$ ipython --no-banner

In [1]: import numpy as np

In [2]: import numpy.linalg as la

In [3]: np.set_printoptions(precision=2, suppress=True, linewidth=160)

In [4]: rd = lambda a: np.round(a, 2) + 0

In [5]: m1 = np.load("out17.npy")

In [6]: print(m1)
[[3 3 3]
 [3 6 6]
 [3 6 9]]

In [7]: # symmetric

In [8]: x = np.ones(3)

In [9]: for _ in range(4):
   ...:     x = m1 @ x
   ...:     x /= la.norm(x)
   ...:     print(round(x @ m1 @ x, 2))
   ...: 
15.13
15.15
15.15
15.15

In [10]: print(rd(x))
[0.33 0.59 0.74]

In [11]: print(rd(la.eigvalsh(m1)[-1]))
15.15

In [12]: rng = np.random.default_rng(8068)

In [13]: z = rng.permutation(3)

In [14]: out = m1[:, z] * rng.choice([-1, 1], 3)

In [15]: print(out)
[[ 3  3 -3]
 [ 6  6 -3]
 [ 9  6 -3]]

In [16]: Uu, _, VT = la.svd(m1.T @ out)

In [17]: print(z)
[2 1 0]

In [18]: print(rd(Uu @ VT))
[[ 0.  0. -1.]
 [ 0.  1.  0.]
 [ 1.  0.  0.]]

In [19]: print(m1 @ m1)
[[ 27  45  54]
 [ 45  81  99]
 [ 54  99 126]]

In [20]: print(rd(np.sort(np.abs(la.eigvals(m1)))))
[ 0.92  1.93 15.15]

In [21]: print(np.allclose(m1, m1.T))
True

In [22]: print(rd(np.abs(la.eigvals(m1)).max()))
15.15

In [23]: m1.inv()
Traceback (most recent call last):
  Cell In[23], line 1
    m1.inv()
AttributeError: 'numpy.ndarray' object has no attribute 'inv'


In [24]: la.determinant(m1)
Traceback (most recent call last):
  Cell In[24], line 1
    la.determinant(m1)
AttributeError: module 'numpy.linalg' has no attribute 'determinant'


In [25]: q, V = la.qr(m1[:, :1])[0], la.qr(m1[:, 1:])[0]

In [26]: s = la.svd(q.T @ V, compute_uv=False)

In [27]: print((s > 0.9).sum())
1

In [28]: print(rd(s))
[0.97]
